$ ipython --no-banner

In [1]: import numpy as np

In [2]: from numpy import linalg as LA

In [3]: np.set_printoptions(precision=3, suppress=True, linewidth=120)

In [4]: arr = np.load("m.npy")

In [5]: arr
Out[5]: 
array([[ 2.826, -2.791, -1.042,  0.585,  2.659, -1.623,  2.212,  2.799, -5.125,  0.212],
       [ 1.341, -1.442, -0.511,  0.349,  1.246, -0.777,  1.043,  1.435, -2.518,  0.092],
       [ 2.836, -2.737, -0.988,  0.616,  2.611, -1.552,  2.186,  2.73 , -5.166,  0.15 ],
       [-0.068,  0.012, -0.044,  0.005, -0.089, -0.061,  0.027, -0.011, -0.122, -0.078],
       [ 1.428, -1.385, -0.553,  0.292,  1.346, -0.737,  1.219,  1.357, -2.651,  0.199],
       [ 2.721, -2.796, -0.943,  0.67 ,  2.653, -1.548,  2.162,  2.861, -5.229,  0.185],
       [ 2.818, -2.775, -0.945,  0.518,  2.658, -1.631,  2.288,  2.721, -5.182,  0.16 ],
       [ 1.34 , -1.374, -0.521,  0.3  ,  1.319, -0.814,  1.1  ,  1.358, -2.596,  0.093],
       [-0.022, -0.048,  0.013, -0.011,  0.029,  0.004, -0.013,  0.024,  0.025,  0.045],
       [ 1.396, -1.427, -0.597,  0.188,  1.244, -0.784,  1.144,  1.5  , -2.508,  0.071],
       [-0.054, -0.027,  0.026, -0.115,  0.085,  0.06 ,  0.018,  0.035,  0.034,  0.083],
       [ 1.421, -1.434, -0.517,  0.358,  1.332, -0.73 ,  1.141,  1.376, -2.611,  0.175],
       [-0.007,  0.092, -0.026, -0.051, -0.024,  0.038, -0.107, -0.028,  0.01 ,  0.033],
       [ 2.772, -2.842, -1.01 ,  0.586,  2.57 , -1.615,  2.206,  2.808, -5.266,  0.18 ],
       [-0.054, -0.03 , -0.02 ,  0.036, -0.118,  0.074,  0.095,  0.027,  0.11 , -0.018],
       [ 0.119, -0.022, -0.009, -0.013,  0.005, -0.014,  0.039,  0.036, -0.029, -0.018],
       [ 2.746, -2.759, -0.986,  0.692,  2.551, -1.522,  2.211,  2.878, -5.102,  0.202],
       [ 0.005, -0.049, -0.046, -0.049, -0.056,  0.126,  0.041, -0.017,  0.065,  0.071],
       [ 2.834, -2.815, -0.984,  0.681,  2.649, -1.596,  2.153,  2.777, -5.232,  0.192],
       [-0.046, -0.054,  0.023, -0.084,  0.038, -0.047, -0.035, -0.028,  0.013,  0.034],
       [ 0.009,  0.016,  0.006, -0.143, -0.02 ,  0.058,  0.019, -0.037, -0.081,  0.02 ],
       [ 2.806, -2.771, -1.14 ,  0.525,  2.599, -1.575,  2.156,  2.872, -5.23 ,  0.278],
       [ 1.377, -1.45 , -0.661,  0.298,  1.265, -0.749,  1.086,  1.359, -2.63 ,  0.13 ],
       [ 1.389, -1.365, -0.451,  0.261,  1.286, -0.837,  1.123,  1.468, -2.653,  0.13 ],
       [ 0.092, -0.06 , -0.048, -0.038,  0.029, -0.093, -0.013, -0.005, -0.034,  0.042],
       [ 1.32 , -1.381, -0.436,  0.256,  1.27 , -0.712,  1.152,  1.382, -2.67 ,  0.093],
       [ 1.466, -1.373, -0.425,  0.32 ,  1.282, -0.78 ,  1.035,  1.398, -2.687,  0.184],
       [ 0.031,  0.087,  0.006, -0.06 , -0.015,  0.051,  0.041, -0.01 , -0.082,  0.048],
       [ 1.415, -1.38 , -0.55 ,  0.285,  1.341, -0.833,  1.1  ,  1.417, -2.652,  0.026],
       [ 1.396, -1.382, -0.538,  0.294,  1.395, -0.856,  1.108,  1.421, -2.555,  0.121],
       [ 1.439, -1.399, -0.438,  0.371,  1.272, -0.844,  1.035,  1.415, -2.655,  0.038],
       [ 1.356, -1.405, -0.572,  0.35 ,  1.31 , -0.861,  1.133,  1.383, -2.636,  0.142]])

In [6]: T = np.stack([arr, -3 * arr, arr[::-1]])

In [7]: (T @ arr.T).shape
Out[7]: (3, 32, 32)

In [8]: LA.norm(T, axis=(1, 2))
Out[8]: array([27.299, 81.896, 27.299])

In [9]: LA.matrix_rank(T.reshape(3, -1))
Out[9]: np.int64(2)
